$ python -q
>>> import numpy as np
>>> import numpy.linalg as la
>>> np.set_printoptions(precision=1, suppress=True, linewidth=160)
>>> rnd = lambda a: np.round(a, 1) + 0
>>> W0 = np.array([[-2.0, 0.1, -0.2], [0.1, -1.8, -0.4], [-0.2, -0.4, -1.3]])
>>> vals, evecs = la.eig(W0)
>>> rnd(np.sort(la.eigvals(W0 @ W0)))
array([1.1, 4.1, 4.2])
>>> u = np.array([2, 3, -1])
>>> rnd(np.convolve(W0[1], u))
array([ 0.2, -3.3, -6.3,  0.6,  0.4])
>>> rnd(np.correlate(W0[1], W0[0], "full"))
array([ 0. ,  0.4, -0.3,  3.6,  0.8])
>>> rnd(np.cross(W0[1, :3], W0[0, :3]))
array([ 0.4,  0.8, -3.6])
>>> np.all(la.eigvalsh(W0) > 0)
np.False_
>>> rnd(la.eigvalsh(W0).min())
np.float64(-2.1)
>>> [round(float(la.det(W0[:i, :i])), 2) + 0 for i in range(1, 4)]
[-2.0, 3.59, -4.26]
>>> try:
...     la.cholesky(W0)
... except la.LinAlgError as e:
...     print(repr(e))
... 
LinAlgError('Matrix is not positive definite')
>>> vals, evecs = la.eigh(W0)
>>> rnd(la.eigvalsh(W0 @ W0))
array([1.1, 4.1, 4.2])
>>> rnd(evecs.T @ evecs)
array([[1., 0., 0.],
       [0., 1., 0.],
       [0., 0., 1.]])
>>> rnd(np.abs(evecs[:, -1]))
array([0.2, 0.5, 0.9])
>>> (vals > 1e-8).sum(), (vals < -1e-8).sum()
(np.int64(0), np.int64(3))
>>> vals, evecs = la.eigh(W0)
>>> x0 = np.array([3, 1, 3])
>>> evecs * np.maximum(vals, 0) @ evecs.T
array([[0., 0., 0.],
       [0., 0., 0.],
       [0., 0., 0.]])
>>> rnd(x0 @ W0 @ x0 / (x0 @ x0)), rnd(vals[0]), rnd(vals[-1])
(np.float64(-1.9), np.float64(-2.1), np.float64(-1.0))
>>> O, _ = la.qr(np.array([[0.7, 0.0, 0.5], [-1.0, 1.6, 0.3], [-0.9, -0.4, 0.1]]))
>>> feats = O[:, :3]
>>> rnd(feats)
array([[-0.5, -0.3,  0.8],
       [ 0.7, -0.7,  0.1],
       [ 0.6,  0.6,  0.5]])
>>> rnd(la.norm(feats, axis=0))
array([1., 1., 1.])
>>> rnd(la.svd(feats, compute_uv=False))
array([1., 1., 1.])
>>> rnd(la.pinv(feats))
array([[-0.5,  0.7,  0.6],
       [-0.3, -0.7,  0.6],
       [ 0.8,  0.1,  0.5]])
>>> rnd(la.det(feats[::-1]))
np.float64(-1.0)
>>> rnd(la.det(2 * feats)), rnd(la.det(feats))
(np.float64(8.0), np.float64(1.0))
>>> rnd(la.eigvals(feats).sum().real)
np.float64(-0.7)
>>> rnd(np.einsum("ij,ji->", feats, feats))
np.float64(1.8)
>>> rnd(la.det(feats.T))
np.float64(1.0)
>>> def softmax(z):
...     e = np.exp(z - z.max(axis=-1, keepdims=True))
...     return e / e.sum(axis=-1, keepdims=True)
... 
>>> softmax(feats).sum(axis=1)
array([1., 1., 1.])
>>> rnd(softmax(10 * feats[1]))
array([1., 0., 0.])
>>> scores = feats @ feats.T / np.sqrt(3)
>>> rnd(softmax(scores + np.triu(np.full(scores.shape, -np.inf), 1)))
array([[1. , 0. , 0. ],
       [0.4, 0.6, 0. ],
       [0.3, 0.3, 0.5]])
>>> rnd(softmax(scores))
array([[0.5, 0.3, 0.3],
       [0.3, 0.5, 0.3],
       [0.3, 0.3, 0.5]])
>>> rnd(softmax(scores)[1] @ feats)
array([ 0.3, -0.3,  0.4])
>>> softmax(scores).round(6).argmax(axis=1)
array([0, 1, 2])
>>> O = feats.astype(float).copy()
>>> for j in range(3):
...     O[:, j] -= O[:, :j] @ (O[:, :j].T @ O[:, j])
...     O[:, j] /= la.norm(O[:, j])
... 
>>> rnd(O)
array([[-0.5, -0.3,  0.8],
       [ 0.7, -0.7,  0.1],
       [ 0.6,  0.6,  0.5]])
>>> J = np.load("a.npy")
>>> J
array([[ 3.1,  1. ,  3. , -2. ,  3. ],
       [ 2. ,  1.1,  4. ,  1. ,  1. ],
       [-4. , -2. , -1.9, -1. , -5. ],
       [-4. ,  4. , -5. ,  2.1,  0. ],
       [ 3. ,  1. ,  3. , -2. ,  3.1]])
>>> u, v = J[2], J[0]
>>> u @ v
np.float64(-33.1)
>>> p = (u @ v) / (u @ u) * u
>>> rnd(v - p)
array([ 0.4, -0.3,  1.7, -2.7, -0.3])
>>> rnd(la.norm(u + v) ** 2 + la.norm(u - v) ** 2)
np.float64(164.4)
>>> rnd(np.outer(u, v))
array([[-12.4,  -4. , -12. ,   8. , -12. ],
       [ -6.2,  -2. ,  -6. ,   4. ,  -6. ],
       [ -5.9,  -1.9,  -5.7,   3.8,  -5.7],
       [ -3.1,  -1. ,  -3. ,   2. ,  -3. ],
       [-15.5,  -5. , -15. ,  10. , -15. ]])
>>> np.einsum("ii->", J)
np.float64(7.5)
>>> rnd(la.eigvals(J))
array([-3.6+0.j ,  3.5+4.3j,  3.5-4.3j,  0.1+0.j ,  4. +0.j ])
>>> rnd(la.det(J[::-1]))
np.float64(-43.7)
>>> rnd(np.einsum("ij,ji->", J, J))
np.float64(16.5)
>>> rnd(la.det(2 * J)), rnd(la.det(J))
(np.float64(-1398.5), np.float64(-43.7))
>>> np.kron(np.eye(2, dtype=int), J)
array([[ 3.1,  1. ,  3. , -2. ,  3. ,  0. ,  0. ,  0. , -0. ,  0. ],
       [ 2. ,  1.1,  4. ,  1. ,  1. ,  0. ,  0. ,  0. ,  0. ,  0. ],
       [-4. , -2. , -1.9, -1. , -5. , -0. , -0. , -0. , -0. , -0. ],
       [-4. ,  4. , -5. ,  2.1,  0. , -0. ,  0. , -0. ,  0. ,  0. ],
       [ 3. ,  1. ,  3. , -2. ,  3.1,  0. ,  0. ,  0. , -0. ,  0. ],
       [ 0. ,  0. ,  0. , -0. ,  0. ,  3.1,  1. ,  3. , -2. ,  3. ],
       [ 0. ,  0. ,  0. ,  0. ,  0. ,  2. ,  1.1,  4. ,  1. ,  1. ],
       [-0. , -0. , -0. , -0. , -0. , -4. , -2. , -1.9, -1. , -5. ],
       [-0. ,  0. , -0. ,  0. ,  0. , -4. ,  4. , -5. ,  2.1,  0. ],
       [ 0. ,  0. ,  0. , -0. ,  0. ,  3. ,  1. ,  3. , -2. ,  3.1]])
>>> rnd(np.poly(J))
array([   1. ,   -7.5,   19.9,   86.5, -445.9,   43.7])
>>> rnd(softmax(10 * J[3]))
array([0., 1., 0., 0., 0.])
>>> rnd(softmax(J[3] + 4))
array([0. , 0.9, 0. , 0.1, 0. ])
>>> scores = J @ J.T / np.sqrt(5)
>>> rnd(softmax(scores)[3] @ J)
array([-4. ,  4. , -5. ,  2.1,  0. ])
>>> rng = np.random.default_rng(7706)
>>> idx = rng.permutation(5)
>>> idx
array([3, 1, 4, 0, 2])
>>> Y = J[idx][:, idx]
>>> np.diag(Y)
array([ 2.1,  1.1,  3.1,  3.1, -1.9])
>>> Y
array([[ 2.1,  4. ,  0. , -4. , -5. ],
       [ 1. ,  1.1,  1. ,  2. ,  4. ],
       [-2. ,  1. ,  3.1,  3. ,  3. ],
       [-2. ,  1. ,  3. ,  3.1,  3. ],
       [-1. , -2. , -5. , -4. , -1.9]])
>>> np.allclose(Y, J)
False
>>> rnd(np.sort(np.abs(la.eigvals(Y))))
array([0.1, 3.6, 4. , 5.5, 5.5])
